$ python -q
>>> import numpy as np
>>> np.set_printoptions(precision=2, suppress=True, linewidth=120, floatmode="fixed")
>>> A = np.array([[-2, 2, -2, -1, -2, 1],
...     [0, -1, -2, -2, 2, 2],
...     [2, -1, 1, -1, -1, 1],
...     [-2, 1, -2, 2, 1, -2],
...     [0, -2, 0, 0, 2, -1],
...     [0, 1, -1, 2, 2, 2],
...     [-2, -1, -1, -2, -2, -2],
...     [-1, 2, 2, 1, 1, 1],
...     [0, 2, 2, 0, 2, -1]])
>>> A
array([[-2,  2, -2, -1, -2,  1],
       [ 0, -1, -2, -2,  2,  2],
       [ 2, -1,  1, -1, -1,  1],
       [-2,  1, -2,  2,  1, -2],
       [ 0, -2,  0,  0,  2, -1],
       [ 0,  1, -1,  2,  2,  2],
       [-2, -1, -1, -2, -2, -2],
       [-1,  2,  2,  1,  1,  1],
       [ 0,  2,  2,  0,  2, -1]])
>>> left, sigma, VT = np.linalg.svd(A, full_matrices=False)
>>> sigma / sigma[0]
array([1.00, 0.91, 0.78, 0.73, 0.48, 0.23])
>>> np.round(VT @ VT.T, 2) + 0
array([[1.00, 0.00, 0.00, 0.00, 0.00, 0.00],
       [0.00, 1.00, 0.00, 0.00, 0.00, 0.00],
       [0.00, 0.00, 1.00, 0.00, 0.00, 0.00],
       [0.00, 0.00, 0.00, 1.00, 0.00, 0.00],
       [0.00, 0.00, 0.00, 0.00, 1.00, 0.00],
       [0.00, 0.00, 0.00, 0.00, 0.00, 1.00]])
>>> np.round(np.sqrt((sigma ** 2).sum()), 2), np.round(np.linalg.norm(A), 2)
(np.float64(11.31), np.float64(11.31))
>>> ang = np.radians(36)
>>> r_ = np.eye(6)
>>> r_[0, 0] = r_[1, 1] = np.cos(ang)
>>> r_[0, 1], r_[1, 0] = -np.sin(ang), np.sin(ang)
>>> r_
array([[ 0.81, -0.59,  0.00,  0.00,  0.00,  0.00],
       [ 0.59,  0.81,  0.00,  0.00,  0.00,  0.00],
       [ 0.00,  0.00,  1.00,  0.00,  0.00,  0.00],
       [ 0.00,  0.00,  0.00,  1.00,  0.00,  0.00],
       [ 0.00,  0.00,  0.00,  0.00,  1.00,  0.00],
       [ 0.00,  0.00,  0.00,  0.00,  0.00,  1.00]])
>>> A2 = A @ r_.T
>>> A2
array([[-2.79,  0.44, -2.00, -1.00, -2.00,  1.00],
       [ 0.59, -0.81, -2.00, -2.00,  2.00,  2.00],
       [ 2.21,  0.37,  1.00, -1.00, -1.00,  1.00],
       [-2.21, -0.37, -2.00,  2.00,  1.00, -2.00],
       [ 1.18, -1.62,  0.00,  0.00,  2.00, -1.00],
       [-0.59,  0.81, -1.00,  2.00,  2.00,  2.00],
       [-1.03, -1.98, -1.00, -2.00, -2.00, -2.00],
       [-1.98,  1.03,  2.00,  1.00,  1.00,  1.00],
       [-1.18,  1.62,  2.00,  0.00,  2.00, -1.00]])
>>> round(float(np.linalg.det(r_)), 2), round(float(np.trace(r_)), 2)
(1.0, 5.62)
>>> np.linalg.svd(A, compute_uv=False), np.linalg.svd(A2, compute_uv=False)
(array([6.28, 5.72, 4.87, 4.57, 3.04, 1.42]), array([6.28, 5.72, 4.87, 4.57, 3.04, 1.42]))
>>> np.abs(A2 - A).max(axis=0)
array([1.18, 1.56, 0.00, 0.00, 0.00, 0.00])
>>> J = np.load("out3.npy")
>>> J.round(2) + 0
array([[-0.72,  0.75,  0.21, -1.12,  0.20,  0.84, -2.31, -0.09, -0.75],
       [ 1.22, -0.41,  0.12,  2.26,  0.60,  0.48,  0.91, -0.89,  0.17],
       [ 0.02, -0.64, -0.35, -0.23, -0.67, -1.38,  2.20,  0.74,  0.80],
       [ 1.11, -0.64, -0.04,  1.94,  0.26, -0.14,  1.74, -0.50,  0.49],
       [-0.66, -0.30, -0.36, -1.45, -0.90, -1.43,  1.34,  1.12,  0.57],
       [ 0.27,  0.52,  0.37,  0.76,  0.80,  1.46, -1.93, -0.94, -0.74],
       [-0.92,  0.72,  0.14, -1.54, -0.01,  0.54, -2.12,  0.18, -0.65],
       [-0.80,  0.75,  0.18, -1.29,  0.12,  0.73, -2.25,  0.02, -0.72],
       [ 1.10, -0.10,  0.26,  2.15,  0.83,  1.03, -0.11, -1.13, -0.18],
       [ 0.63, -0.75, -0.24,  0.93, -0.28, -0.95,  2.35,  0.19,  0.78],
       [ 0.82,  0.19,  0.34,  1.71,  0.91,  1.35, -1.01, -1.16, -0.47],
       [ 0.89, -0.73, -0.15,  1.48, -0.02, -0.59,  2.16, -0.14,  0.67],
       [ 0.31, -0.71, -0.31,  0.31, -0.51, -1.23,  2.35,  0.51,  0.82],
       [-1.20,  0.30, -0.18, -2.27, -0.71, -0.72, -0.51,  1.01, -0.03],
       [-0.64, -0.32, -0.36, -1.42, -0.89, -1.43,  1.38,  1.12,  0.59],
       [-0.39, -0.46, -0.37, -0.98, -0.84, -1.47,  1.78,  1.01,  0.70],
       [ 0.77, -0.75, -0.19,  1.23, -0.15, -0.77,  2.27,  0.02,  0.73],
       [-0.94, -0.08, -0.31, -1.91, -0.89, -1.25,  0.68,  1.17,  0.37],
       [-1.17,  0.57, -0.02, -2.10, -0.39, -0.08, -1.47,  0.65, -0.39],
       [ 1.19, -0.26,  0.20,  2.26,  0.73,  0.78,  0.40, -1.04, -0.01],
       [ 1.15, -0.18,  0.23,  2.22,  0.79,  0.91,  0.13, -1.09, -0.10],
       [ 0.00,  0.63,  0.35,  0.26,  0.68,  1.39, -2.19, -0.76, -0.80],
       [-1.15,  0.60,  0.00, -2.04, -0.34,  0.00, -1.58,  0.59, -0.43],
       [-0.91,  0.73,  0.14, -1.50,  0.01,  0.57, -2.14,  0.16, -0.66],
       [-0.95, -0.07, -0.31, -1.94, -0.89, -1.24,  0.64,  1.17,  0.36],
       [ 1.19, -0.29,  0.18,  2.27,  0.71,  0.73,  0.49, -1.02,  0.02],
       [-0.96, -0.06, -0.31, -1.95, -0.89, -1.23,  0.61,  1.17,  0.35],
       [ 1.07, -0.66, -0.06,  1.86,  0.20, -0.23,  1.84, -0.43,  0.53],
       [ 0.76,  0.23,  0.35,  1.62,  0.90,  1.39, -1.14, -1.15, -0.51],
       [ 1.22, -0.44,  0.10,  2.24,  0.56,  0.41,  1.01, -0.86,  0.21],
       [-0.86,  0.74,  0.16, -1.39,  0.07,  0.65, -2.20,  0.09, -0.69],
       [ 0.03, -0.64, -0.34, -0.21, -0.67, -1.38,  2.21,  0.74,  0.80],
       [ 0.37,  0.47,  0.37,  0.95,  0.83,  1.47, -1.81, -1.00, -0.71],
       [-0.45,  0.74,  0.28, -0.58,  0.41,  1.11, -2.37, -0.38, -0.81],
       [ 1.17, -0.24,  0.21,  2.25,  0.75,  0.82,  0.31, -1.06, -0.04],
       [ 0.82,  0.18,  0.34,  1.73,  0.91,  1.35, -0.99, -1.16, -0.47],
       [-1.06,  0.67,  0.07, -1.83, -0.18,  0.27, -1.88,  0.40, -0.55]])
>>> # rank 2
>>> rng = np.random.default_rng(7355)
>>> A2 = J + rng.integers(-2, 3, (37, 2)) @ rng.integers(-2, 3, (2, 9))
>>> A2
array([[ 1.28,  0.75,  0.21, -0.12,  4.20,  4.84, -6.31, -2.09, -5.75],
       [ 1.22, -0.41, -1.88,  3.26, -1.40,  0.48,  2.91, -2.89,  1.17],
       [-1.98, -0.64,  1.65, -2.23, -2.67, -5.38,  4.20,  4.74,  4.80],
       [ 1.11, -0.64,  1.96,  0.94,  2.26, -0.14, -0.26,  1.50, -0.51],
       [ 0.34, -0.30, -3.36,  0.55, -1.90,  0.57,  2.34, -2.88, -0.43],
       [-0.73,  0.52,  3.37, -1.24,  1.80, -0.54, -2.93,  3.06,  0.26],
       [-2.92,  0.72,  0.14, -2.54, -4.01, -3.46,  1.88,  2.18,  4.35],
       [ 0.20,  0.75,  3.18, -2.29,  5.12,  2.73, -7.25,  2.02, -4.72],
       [ 2.10, -0.10,  3.26,  1.15,  5.83,  3.03, -5.11,  0.87, -4.18],
       [-1.37, -0.75,  1.76, -1.07, -2.28, -4.95,  4.35,  4.19,  4.78],
       [ 1.82,  0.19, -0.66,  2.71,  1.91,  3.35, -2.01, -3.16, -2.47],
       [ 1.89, -0.73,  0.85,  1.48,  2.98,  1.41, -0.84, -0.14, -2.33],
       [ 0.31, -0.71,  3.69, -1.69,  3.49, -1.23, -1.65,  4.51, -1.18],
       [-0.20,  0.30,  2.82, -3.27,  4.29,  1.28, -5.51,  3.01, -4.03],
       [ 0.36, -0.32, -5.36,  1.58, -3.89,  0.57,  4.38, -4.88,  0.59],
       [-2.39, -0.46,  1.63, -2.98, -2.84, -5.47,  3.78,  5.01,  4.70],
       [ 0.77, -0.75, -4.19,  3.23, -4.15, -0.77,  6.27, -3.98,  2.73],
       [-1.94, -0.08,  0.69, -2.91, -1.89, -3.25,  1.68,  3.17,  2.37],
       [-0.17,  0.57,  0.98, -2.10,  2.61,  1.92, -4.47,  0.65, -3.39],
       [-0.81, -0.26,  0.20,  1.26, -3.27, -3.22,  4.40,  0.96,  4.99],
       [ 3.15, -0.18, -1.77,  4.22,  2.79,  4.91, -1.87, -5.09, -4.10],
       [-1.00,  0.63, -0.65,  0.26, -2.32, -0.61,  0.81, -0.76,  2.20],
       [-3.15,  0.60,  6.00, -6.04,  1.66, -4.00, -3.58,  8.59,  1.57],
       [-2.91,  0.73,  0.14, -2.50, -3.99, -3.43,  1.86,  2.16,  4.34],
       [ 0.05, -0.07,  2.69, -2.94,  4.11,  0.76, -4.36,  3.17, -3.64],
       [-0.81, -0.29,  0.18,  1.27, -3.29, -3.27,  4.49,  0.98,  5.02],
       [-0.96, -0.06, -2.31, -0.95, -2.89, -1.23,  2.61, -0.83,  1.35],
       [ 1.07, -0.66,  3.94, -0.14,  4.20, -0.23, -2.16,  3.57, -1.47],
       [ 2.76,  0.23, -5.65,  5.62, -1.10,  5.39,  0.86, -9.15, -2.51],
       [-0.78, -0.44,  4.10, -0.76,  0.56, -3.59,  1.01,  5.14,  3.21],
       [ 1.14,  0.74, -3.84,  1.61,  0.07,  4.65, -2.20, -5.91, -3.69],
       [ 2.03, -0.64, -2.34,  1.79,  1.33,  2.62,  0.21, -3.26, -3.20],
       [-0.63,  0.47, -2.63,  1.95, -4.17, -0.53,  3.19, -3.00,  3.29],
       [ 0.55,  0.74,  1.28, -0.58,  3.41,  3.11, -5.37, -0.38, -3.81],
       [ 3.17, -0.24, -1.79,  4.25,  2.75,  4.82, -1.69, -5.06, -4.04],
       [ 0.82,  0.18,  4.34, -0.27,  4.91,  1.35, -4.99,  2.84, -2.47],
       [-1.06,  0.67,  2.07, -2.83,  1.82,  0.27, -3.88,  2.40, -1.55]])
>>> np.abs(A2 - J).sum(axis=1)
array([22.00, 10.00, 22.00, 10.00, 15.00, 15.00, 22.00, 23.00, 23.00, 22.00, 11.00, 13.00, 20.00, 23.00, 23.00, 22.00,
       20.00, 11.00, 13.00, 22.00, 22.00, 13.00, 30.00, 22.00, 23.00, 22.00, 10.00, 20.00, 30.00, 22.00, 22.00, 22.00,
       23.00, 13.00, 22.00, 20.00, 10.00])
